$ python -q
>>> import numpy as np
>>> from numpy import linalg as LA
>>> np.set_printoptions(precision=4, suppress=True, linewidth=200, legacy="1.25")
>>> def rd(a):
...     return np.round(a, 4) + 0
... 
>>> K = np.loadtxt("w.csv", delimiter=",")
>>> K
array([[4., 4., 4., 4., 4., 0.],
       [4., 4., 4., 4., 4., 0.],
       [4., 4., 4., 4., 4., 0.],
       [4., 4., 4., 4., 4., 0.],
       [4., 4., 4., 4., 4., 0.],
       [0., 0., 0., 0., 0., 0.]])
>>> # columns 0 and 1 are equal
>>> K @ K
array([[80., 80., 80., 80., 80.,  0.],
       [80., 80., 80., 80., 80.,  0.],
       [80., 80., 80., 80., 80.,  0.],
       [80., 80., 80., 80., 80.,  0.],
       [80., 80., 80., 80., 80.,  0.],
       [ 0.,  0.,  0.,  0.,  0.,  0.]])
>>> (LA.matrix_power((K != 0) + (K.T != 0) + np.eye(6), 6) > 0).astype(int)
array([[1, 1, 1, 1, 1, 0],
       [1, 1, 1, 1, 1, 0],
       [1, 1, 1, 1, 1, 0],
       [1, 1, 1, 1, 1, 0],
       [1, 1, 1, 1, 1, 0],
       [0, 0, 0, 0, 0, 1]])
>>> rd(LA.det(K))
0.0
>>> rd(np.sort(LA.eigvals(K).real))
array([ 0.,  0.,  0.,  0.,  0., 20.])
>>> Uu, s, VT = LA.svd(K)
>>> np.argmax(s[:-1] / (s[1:] + 1e-6)) + 1
1
>>> rd(s)
array([20.,  0.,  0.,  0.,  0.,  0.])
>>> M2 = Uu[:, :1] @ np.diag(s[:1]) @ VT[:1]
>>> LA.matrix_rank(K, rtol=0.05)
1
>>> rd(M2)
array([[4., 4., 4., 4., 4., 0.],
       [4., 4., 4., 4., 4., 0.],
       [4., 4., 4., 4., 4., 0.],
       [4., 4., 4., 4., 4., 0.],
       [4., 4., 4., 4., 4., 0.],
       [0., 0., 0., 0., 0., 0.]])
>>> rd(np.abs(K - M2).max())
0.0
>>> rd(LA.norm(K - M2) / LA.norm(K))
0.0
>>> rd(LA.norm(K - M2, 2)), rd(s[1])
(0.0, 0.0)
>>> r = LA.matrix_rank(K)
>>> r
1
>>> null = LA.svd(K)[2][r:].T
>>> [int(LA.matrix_rank(K[:i])) for i in range(1, len(K) + 1)]
[1, 1, 1, 1, 1, 1]
>>> rd(LA.norm(K, axis=1))
array([8.9443, 8.9443, 8.9443, 8.9443, 8.9443, 0.    ])
>>> rd(LA.norm(K, "nuc"))
20.0
>>> K[2] @ K[3]
80.0
>>> f = np.array([-3, 1])
>>> np.cross(K[0, :3], K[1, :3])
array([0., 0., 0.])
>>> np.array([np.convolve(row, f, "same") for row in K])
array([[-12.,  -8.,  -8.,  -8.,  -8.,   4.],
       [-12.,  -8.,  -8.,  -8.,  -8.,   4.],
       [-12.,  -8.,  -8.,  -8.,  -8.,   4.],
       [-12.,  -8.,  -8.,  -8.,  -8.,   4.],
       [-12.,  -8.,  -8.,  -8.,  -8.,   4.],
       [  0.,   0.,   0.,   0.,   0.,   0.]])
>>> mat = np.load("layer10.npy")
>>> rd(mat)
array([[ 0.4032, -0.0806,  0.0806,  0.2419, -0.0806,  0.4032],
       [-0.0806,  0.0161, -0.0161, -0.0484,  0.0161, -0.0806],
       [ 0.0806, -0.0161,  0.0161,  0.0484, -0.0161,  0.0806],
       [ 0.2419, -0.0484,  0.0484,  0.1452, -0.0484,  0.2419],
       [-0.0806,  0.0161, -0.0161, -0.0484,  0.0161, -0.0806],
       [ 0.4032, -0.0806,  0.0806,  0.2419, -0.0806,  0.4032]])
>>> # equal to its transpose
>>> f = np.array([-2, 5])
>>> np.cross(mat[0, :3], mat[4, :3])
array([0., 0., 0.])
>>> rd(np.convolve(mat[0], f))
array([-0.8065,  2.1774, -0.5645, -0.0806,  1.371 , -1.2097,  2.0161])
>>> rd(np.trace(LA.pinv(mat) @ mat))
1.0
>>> rd(mat @ LA.pinv(mat) @ mat)
array([[ 0.4032, -0.0806,  0.0806,  0.2419, -0.0806,  0.4032],
       [-0.0806,  0.0161, -0.0161, -0.0484,  0.0161, -0.0806],
       [ 0.0806, -0.0161,  0.0161,  0.0484, -0.0161,  0.0806],
       [ 0.2419, -0.0484,  0.0484,  0.1452, -0.0484,  0.2419],
       [-0.0806,  0.0161, -0.0161, -0.0484,  0.0161, -0.0806],
       [ 0.4032, -0.0806,  0.0806,  0.2419, -0.0806,  0.4032]])
>>> LA.lstsq(mat[:-1].T, mat[-1])[2]
1
>>> m1 = np.abs(np.array([[8, -9, -3, -7, -8, -5, 1],
...     [-7, -3, -9, 0, 3, 1, -6],
...     [6, -4, 4, 1, 5, 2, 2],
...     [7, 5, 8, 2, 3, 4, 5],
...     [0, -6, -8, -7, 1, 5, 8],
...     [-8, -5, -9, -8, -4, 6, -7],
...     [4, 8, -4, 6, -1, -4, 6]])) + np.eye(7)
>>> m1 = m1 / m1.sum(axis=1, keepdims=True)
>>> rd(m1)
array([[0.2143, 0.2143, 0.0714, 0.1667, 0.1905, 0.119 , 0.0238],
       [0.2333, 0.1333, 0.3   , 0.    , 0.1   , 0.0333, 0.2   ],
       [0.24  , 0.16  , 0.2   , 0.04  , 0.2   , 0.08  , 0.08  ],
       [0.2   , 0.1429, 0.2286, 0.0857, 0.0857, 0.1143, 0.1429],
       [0.    , 0.1667, 0.2222, 0.1944, 0.0556, 0.1389, 0.2222],
       [0.1667, 0.1042, 0.1875, 0.1667, 0.0833, 0.1458, 0.1458],
       [0.1176, 0.2353, 0.1176, 0.1765, 0.0294, 0.1176, 0.2059]])
>>> LA.matrix_rank(m1)
7
>>> rd(LA.svd(m1, compute_uv=False))
array([1.0234, 0.3101, 0.2652, 0.1149, 0.0918, 0.0279, 0.017 ])
>>> np.abs(m1).max()
0.3
>>> rd(m1.sum(axis=1))
array([1., 1., 1., 1., 1., 1., 1.])
>>> rd(LA.norm(m1))
1.112
>>> x = np.array([4, -9, -9, 4, -2, 5, -4])
>>> rd(m1 @ (2 * x))
array([-1.8571, -7.6   , -4.88  , -4.7429, -6.0556, -2.625 , -4.5882])
>>> np.sign((m1 @ x).round(6))
array([-1., -1., -1., -1., -1., -1., -1.])
>>> rd((m1 * x).sum(axis=1))
array([-0.9286, -3.8   , -2.44  , -2.3714, -3.0278, -1.3125, -2.2941])
>>> rd(np.einsum("ij,j->i", m1, x))
array([-0.9286, -3.8   , -2.44  , -2.3714, -3.0278, -1.3125, -2.2941])
>>> rd(m1.sum(axis=1))
array([1., 1., 1., 1., 1., 1., 1.])
>>> m1 @ np.ones(7)
array([1., 1., 1., 1., 1., 1., 1.])
>>> p = np.eye(7)[0]
>>> for _ in range(7):
...     p = p @ m1
...     print(p.round(4))
... 
[0.2143 0.2143 0.0714 0.1667 0.1905 0.119  0.0238]
[0.169  0.1595 0.1994 0.1139 0.112  0.104  0.1421]
[0.1781 0.1686 0.187  0.1101 0.1169 0.1019 0.1375]
[0.1776 0.1687 0.1871 0.1106 0.1166 0.1016 0.1378]
[0.1776 0.1687 0.1872 0.1105 0.1166 0.1016 0.1378]
[0.1776 0.1687 0.1872 0.1105 0.1166 0.1016 0.1378]
[0.1776 0.1687 0.1872 0.1105 0.1166 0.1016 0.1378]
>>> M2 = np.array([[0, 0, 3],
...     [3, 1, 2],
...     [0, 0, 3],
...     [2, 2, 0],
...     [1, 1, 0],
...     [0, 3, 1],
...     [0, 3, 3]])
>>> np.vstack([m1, M2.T]).shape
(10, 7)
>>> rd(np.einsum("ij->j", m1))
array([1.1719, 1.1566, 1.3274, 0.83  , 0.7445, 0.749 , 1.0206])
>>> M2 @ m1
Traceback (most recent call last):
  File "<python-input-59>", line 1, in <module>
    M2 @ m1
    ~~~^~~~
ValueError: matmul: Input operand 1 has a mismatch in its core dimension 0, with gufunc signature (n?,k),(k,m?)->(n?,m?) (size 7 is different from 3)
>>> LA.matrix_rank(m1 @ M2)
3
>>> t = np.deg2rad(180)
>>> arr = np.eye(15)
>>> arr[np.ix_([0, 1], [0, 1])] = [[np.cos(t), -np.sin(t)], [np.sin(t), np.cos(t)]]
>>> rd(arr)
array([[-1.,  0.,  0.,  0.,  0.,  0.,  0.,  0.,  0.,  0.,  0.,  0.,  0.,  0.,  0.],
       [ 0., -1.,  0.,  0.,  0.,  0.,  0.,  0.,  0.,  0.,  0.,  0.,  0.,  0.,  0.],
       [ 0.,  0.,  1.,  0.,  0.,  0.,  0.,  0.,  0.,  0.,  0.,  0.,  0.,  0.,  0.],
       [ 0.,  0.,  0.,  1.,  0.,  0.,  0.,  0.,  0.,  0.,  0.,  0.,  0.,  0.,  0.],
       [ 0.,  0.,  0.,  0.,  1.,  0.,  0.,  0.,  0.,  0.,  0.,  0.,  0.,  0.,  0.],
       [ 0.,  0.,  0.,  0.,  0.,  1.,  0.,  0.,  0.,  0.,  0.,  0.,  0.,  0.,  0.],
       [ 0.,  0.,  0.,  0.,  0.,  0.,  1.,  0.,  0.,  0.,  0.,  0.,  0.,  0.,  0.],
       [ 0.,  0.,  0.,  0.,  0.,  0.,  0.,  1.,  0.,  0.,  0.,  0.,  0.,  0.,  0.],
       [ 0.,  0.,  0.,  0.,  0.,  0.,  0.,  0.,  1.,  0.,  0.,  0.,  0.,  0.,  0.],
       [ 0.,  0.,  0.,  0.,  0.,  0.,  0.,  0.,  0.,  1.,  0.,  0.,  0.,  0.,  0.],
       [ 0.,  0.,  0.,  0.,  0.,  0.,  0.,  0.,  0.,  0.,  1.,  0.,  0.,  0.,  0.],
       [ 0.,  0.,  0.,  0.,  0.,  0.,  0.,  0.,  0.,  0.,  0.,  1.,  0.,  0.,  0.],
       [ 0.,  0.,  0.,  0.,  0.,  0.,  0.,  0.,  0.,  0.,  0.,  0.,  1.,  0.,  0.],
       [ 0.,  0.,  0.,  0.,  0.,  0.,  0.,  0.,  0.,  0.,  0.,  0.,  0.,  1.,  0.],
       [ 0.,  0.,  0.,  0.,  0.,  0.,  0.,  0.,  0.,  0.,  0.,  0.,  0.,  0.,  1.]])
>>> rng = np.random.default_rng(562)
>>> M2 = m1 + rng.integers(-2, 3, (7, 1)) @ rng.integers(-2, 3, (1, 7))
>>> rd(M2)
array([[ 2.2143,  1.2143,  2.0714,  1.1667, -1.8095,  1.119 , -1.9762],
       [-1.7667, -0.8667, -1.7   , -1.    ,  2.1   , -0.9667,  2.2   ],
       [ 4.24  ,  2.16  ,  4.2   ,  2.04  , -3.8   ,  2.08  , -3.92  ],
       [ 4.2   ,  2.1429,  4.2286,  2.0857, -3.9143,  2.1143, -3.8571],
       [ 4.    ,  2.1667,  4.2222,  2.1944, -3.9444,  2.1389, -3.7778],
       [-3.8333, -1.8958, -3.8125, -1.8333,  4.0833, -1.8542,  4.1458],
       [ 2.1176,  1.2353,  2.1176,  1.1765, -1.9706,  1.1176, -1.7941]])
>>> rd(M2 - m1)
array([[ 2.,  1.,  2.,  1., -2.,  1., -2.],
       [-2., -1., -2., -1.,  2., -1.,  2.],
       [ 4.,  2.,  4.,  2., -4.,  2., -4.],
       [ 4.,  2.,  4.,  2., -4.,  2., -4.],
       [ 4.,  2.,  4.,  2., -4.,  2., -4.],
       [-4., -2., -4., -2.,  4., -2.,  4.],
       [ 2.,  1.,  2.,  1., -2.,  1., -2.]])
>>> rd(LA.svd(M2 - m1, compute_uv=False))
array([19.,  0.,  0.,  0.,  0.,  0.,  0.])
>>> LA.matrix_rank(M2 - m1, tol=1e-8)
1
